In [1]: import numpy as np

In [2]: import numpy.linalg as la

In [3]: np.set_printoptions(precision=1, suppress=True, linewidth=160)

In [4]: tidy = lambda a: np.round(a, 1) + 0

In [5]: Y = np.array([[2, 2, 3, 0, 2, 0],
   ...:     [1, 1, 0, 1, 2, 1],
   ...:     [0, 2, 1, 2, 2, 3],
   ...:     [2, 0, 3, 2, 0, 2],
   ...:     [2, 3, 3, 1, 3, 2],
   ...:     [3, 0, 1, 0, 1, 3]])

In [6]: W2 = np.array([[-8]])

In [7]: M = np.block([[Y, np.array([[-9], [3], [0], [-7], [-6], [2]])], [np.zeros((1, 6)), W2]])

In [8]: M
Out[8]: 
array([[ 2.,  2.,  3.,  0.,  2.,  0., -9.],
       [ 1.,  1.,  0.,  1.,  2.,  1.,  3.],
       [ 0.,  2.,  1.,  2.,  2.,  3.,  0.],
       [ 2.,  0.,  3.,  2.,  0.,  2., -7.],
       [ 2.,  3.,  3.,  1.,  3.,  2., -6.],
       [ 3.,  0.,  1.,  0.,  1.,  3.,  2.],
       [ 0.,  0.,  0.,  0.,  0.,  0., -8.]])

In [9]: ang = np.radians(72)

In [10]: Rm = np.eye(7)

In [11]: Rm[2, 2] = Rm[6, 6] = np.cos(ang)

In [12]: Rm[2, 6], Rm[6, 2] = -np.sin(ang), np.sin(ang)

In [13]: tidy(Rm)
Out[13]: 
array([[ 1. ,  0. ,  0. ,  0. ,  0. ,  0. ,  0. ],
       [ 0. ,  1. ,  0. ,  0. ,  0. ,  0. ,  0. ],
       [ 0. ,  0. ,  0.3,  0. ,  0. ,  0. , -1. ],
       [ 0. ,  0. ,  0. ,  1. ,  0. ,  0. ,  0. ],
       [ 0. ,  0. ,  0. ,  0. ,  1. ,  0. ,  0. ],
       [ 0. ,  0. ,  0. ,  0. ,  0. ,  1. ,  0. ],
       [ 0. ,  0. ,  1. ,  0. ,  0. ,  0. ,  0.3]])

In [14]: Y = M @ Rm.T

In [15]: tidy(np.abs(Y - M).max(axis=0))
Out[15]: array([0. , 0. , 7.6, 0. , 0. , 0. , 9.1])

In [16]: tidy(Y)
Out[16]: 
array([[ 2. ,  2. ,  9.5,  0. ,  2. ,  0. ,  0.1],
       [ 1. ,  1. , -2.9,  1. ,  2. ,  1. ,  0.9],
       [ 0. ,  2. ,  0.3,  2. ,  2. ,  3. ,  1. ],
       [ 2. ,  0. ,  7.6,  2. ,  0. ,  2. ,  0.7],
       [ 2. ,  3. ,  6.6,  1. ,  3. ,  2. ,  1. ],
       [ 3. ,  0. , -1.6,  0. ,  1. ,  3. ,  1.6],
       [ 0. ,  0. ,  7.6,  0. ,  0. ,  0. , -2.5]])

In [17]: tidy(la.det(Rm)), tidy(np.trace(Rm))
Out[17]: (np.float64(1.0), np.float64(5.6))

In [18]: np.allclose(la.norm(M, axis=1), la.norm(Y, axis=1))
Out[18]: True

In [19]: blk = np.stack([M, 4 * M, M[::-1]])

In [20]: blk.sum(axis=0)
Out[20]: 
array([[ 10.,  10.,  15.,   0.,  10.,   0., -53.],
       [  8.,   5.,   1.,   5.,  11.,   8.,  17.],
       [  2.,  13.,   8.,  11.,  13.,  17.,  -6.],
       [ 12.,   0.,  18.,  12.,   0.,  12., -42.],
       [ 10.,  17.,  16.,   7.,  17.,  13., -30.],
       [ 16.,   1.,   5.,   1.,   7.,  16.,  13.],
       [  2.,   2.,   3.,   0.,   2.,   0., -49.]])

In [21]: np.einsum("bij,cij->bc", blk, blk)
Out[21]: 
array([[ 371., 1484.,  288.],
       [1484., 5936., 1152.],
       [ 288., 1152.,  371.]])

In [22]: (blk @ M.T).shape
Out[22]: (3, 7, 7)

In [23]: tidy(la.norm(blk, axis=(1, 2)))
Out[23]: array([19.3, 77. , 19.3])

In [24]: W1 = np.array([[-2, 5, -1, 4, 0, 0],
    ...:     [3, -5, 3, 4, 3, -5],
    ...:     [-5, -4, -5, 4, 4, 3],
    ...:     [5, 4, 0, 4, 0, -5],
    ...:     [2, -5, 1, 0, 0, -3],
    ...:     [4, 0, 1, -1, -4, 4],
    ...:     [-5, 0, -4, 5, -2, -4]])

In [25]: b = np.array([-1, 0, -1, 2, 2, -1])

In [26]: H = np.maximum(M @ W1 + b, 0)

In [27]: H
Out[27]: 
array([[35.,  0., 26.,  0., 38., 28.],
       [ 0.,  0.,  0., 28.,  0.,  0.],
       [26.,  0.,  5., 19.,  0.,  0.],
       [33.,  6., 12.,  0., 20., 34.],
       [38.,  0., 20.,  6., 27., 11.],
       [ 0.,  6.,  0., 25.,  0.,  3.],
       [39.,  0., 31.,  0., 18., 31.]])

In [28]: W2 = np.array([[2, 4], [2, 4], [0, 1], [-5, 3], [-2, 1], [2, -1]])

In [29]: W1 @ W2
Out[29]: 
array([[-14,  23],
       [-40,  15],
       [-40, -28],
       [-12,  53],
       [-12,  -8],
       [ 29,   6],
       [-39,  -7]])

In [30]: x = np.array([0, 1, 7, 7, 7, 5, 8])

In [31]: M @ np.ones(7)
Out[31]: array([ 0.,  9., 10.,  2.,  8., 10., -8.])

In [32]: (M * x).sum(axis=1)
Out[32]: array([-35.,  51.,  52., -11.,  14.,  45., -64.])

In [33]: np.sign((M @ x).round(6))
Out[33]: array([-1.,  1.,  1., -1.,  1.,  1., -1.])

In [34]: np.einsum("ij,j->i", M, x)
Out[34]: array([-35.,  51.,  52., -11.,  14.,  45., -64.])

In [35]: M @ x
Out[35]: array([-35.,  51.,  52., -11.,  14.,  45., -64.])

In [36]: M * x
Out[36]: 
array([[  0.,   2.,  21.,   0.,  14.,   0., -72.],
       [  0.,   1.,   0.,   7.,  14.,   5.,  24.],
       [  0.,   2.,   7.,  14.,  14.,  15.,   0.],
       [  0.,   0.,  21.,  14.,   0.,  10., -56.],
       [  0.,   3.,  21.,   7.,  21.,  10., -48.],
       [  0.,   0.,   7.,   0.,   7.,  15.,  16.],
       [  0.,   0.,   0.,   0.,   0.,   0., -64.]])

In [37]: M @ (2 * x)
Out[37]: array([ -70.,  102.,  104.,  -22.,   28.,   90., -128.])

In [38]: (M @ x).argmax()
Out[38]: np.int64(2)
